% python3 -q
>>> import numpy as np
>>> np.set_printoptions(precision=2, suppress=True, linewidth=100, legacy="1.25")
>>> A2 = np.array([[5, 5, 5, 5, 0, 2, 2, 0, 4, 4, 5, 2],
...     [4, 0, 4, 4, 1, 2, 0, 3, 2, 0, 3, 5],
...     [0, 1, 5, 2, 1, 4, 0, 2, 5, 4, 1, 1],
...     [0, 5, 2, 5, 1, 3, 3, 2, 5, 2, 0, 2],
...     [2, 1, 2, 5, 0, 2, 2, 4, 3, 5, 1, 0],
...     [1, 1, 4, 2, 2, 2, 1, 2, 5, 2, 1, 3],
...     [5, 4, 5, 3, 1, 1, 3, 3, 3, 3, 2, 0],
...     [1, 1, 3, 1, 3, 2, 1, 3, 3, 2, 4, 0],
...     [0, 3, 2, 2, 0, 0, 5, 0, 4, 5, 2, 4],
...     [1, 5, 5, 4, 4, 4, 1, 0, 1, 2, 3, 4],
...     [0, 4, 3, 1, 2, 1, 0, 0, 1, 0, 1, 3],
...     [5, 4, 4, 2, 2, 0, 3, 1, 1, 4, 3, 2]])
>>> A2[-1] = A2[0]
>>> data = A2 + 0.05 * np.eye(12)
>>> data
array([[5.05, 5.  , 5.  , 5.  , 0.  , 2.  , 2.  , 0.  , 4.  , 4.  , 5.  , 2.  ],
       [4.  , 0.05, 4.  , 4.  , 1.  , 2.  , 0.  , 3.  , 2.  , 0.  , 3.  , 5.  ],
       [0.  , 1.  , 5.05, 2.  , 1.  , 4.  , 0.  , 2.  , 5.  , 4.  , 1.  , 1.  ],
       [0.  , 5.  , 2.  , 5.05, 1.  , 3.  , 3.  , 2.  , 5.  , 2.  , 0.  , 2.  ],
       [2.  , 1.  , 2.  , 5.  , 0.05, 2.  , 2.  , 4.  , 3.  , 5.  , 1.  , 0.  ],
       [1.  , 1.  , 4.  , 2.  , 2.  , 2.05, 1.  , 2.  , 5.  , 2.  , 1.  , 3.  ],
       [5.  , 4.  , 5.  , 3.  , 1.  , 1.  , 3.05, 3.  , 3.  , 3.  , 2.  , 0.  ],
       [1.  , 1.  , 3.  , 1.  , 3.  , 2.  , 1.  , 3.05, 3.  , 2.  , 4.  , 0.  ],
       [0.  , 3.  , 2.  , 2.  , 0.  , 0.  , 5.  , 0.  , 4.05, 5.  , 2.  , 4.  ],
       [1.  , 5.  , 5.  , 4.  , 4.  , 4.  , 1.  , 0.  , 1.  , 2.05, 3.  , 4.  ],
       [0.  , 4.  , 3.  , 1.  , 2.  , 1.  , 0.  , 0.  , 1.  , 0.  , 1.05, 3.  ],
       [5.  , 5.  , 5.  , 5.  , 0.  , 2.  , 2.  , 0.  , 4.  , 4.  , 5.  , 2.05]])
>>> rng = np.random.default_rng(408)
>>> idx = rng.permutation(12)
>>> idx
array([ 2,  5,  6,  9,  0, 10,  3,  1,  4,  8,  7, 11])
>>> A2 = data[idx][:, idx]
>>> np.trace(A2)
32.6
>>> A2
array([[5.05, 4.  , 0.  , 4.  , 0.  , 1.  , 2.  , 1.  , 1.  , 5.  , 2.  , 1.  ],
       [4.  , 2.05, 1.  , 2.  , 1.  , 1.  , 2.  , 1.  , 2.  , 5.  , 2.  , 3.  ],
       [5.  , 1.  , 3.05, 3.  , 5.  , 2.  , 3.  , 4.  , 1.  , 3.  , 3.  , 0.  ],
       [5.  , 4.  , 1.  , 2.05, 1.  , 3.  , 4.  , 5.  , 4.  , 1.  , 0.  , 4.  ],
       [5.  , 2.  , 2.  , 4.  , 5.05, 5.  , 5.  , 5.  , 0.  , 4.  , 0.  , 2.  ],
       [3.  , 1.  , 0.  , 0.  , 0.  , 1.05, 1.  , 4.  , 2.  , 1.  , 0.  , 3.  ],
       [2.  , 3.  , 3.  , 2.  , 0.  , 0.  , 5.05, 5.  , 1.  , 5.  , 2.  , 2.  ],
       [4.  , 2.  , 0.  , 0.  , 4.  , 3.  , 4.  , 0.05, 1.  , 2.  , 3.  , 5.  ],
       [2.  , 2.  , 2.  , 5.  , 2.  , 1.  , 5.  , 1.  , 0.05, 3.  , 4.  , 0.  ],
       [2.  , 0.  , 5.  , 5.  , 0.  , 2.  , 2.  , 3.  , 0.  , 4.05, 0.  , 4.  ],
       [3.  , 2.  , 1.  , 2.  , 1.  , 4.  , 1.  , 1.  , 3.  , 3.  , 3.05, 0.  ],
       [5.  , 2.  , 2.  , 4.  , 5.  , 5.  , 5.  , 5.  , 0.  , 4.  , 0.  , 2.05]])
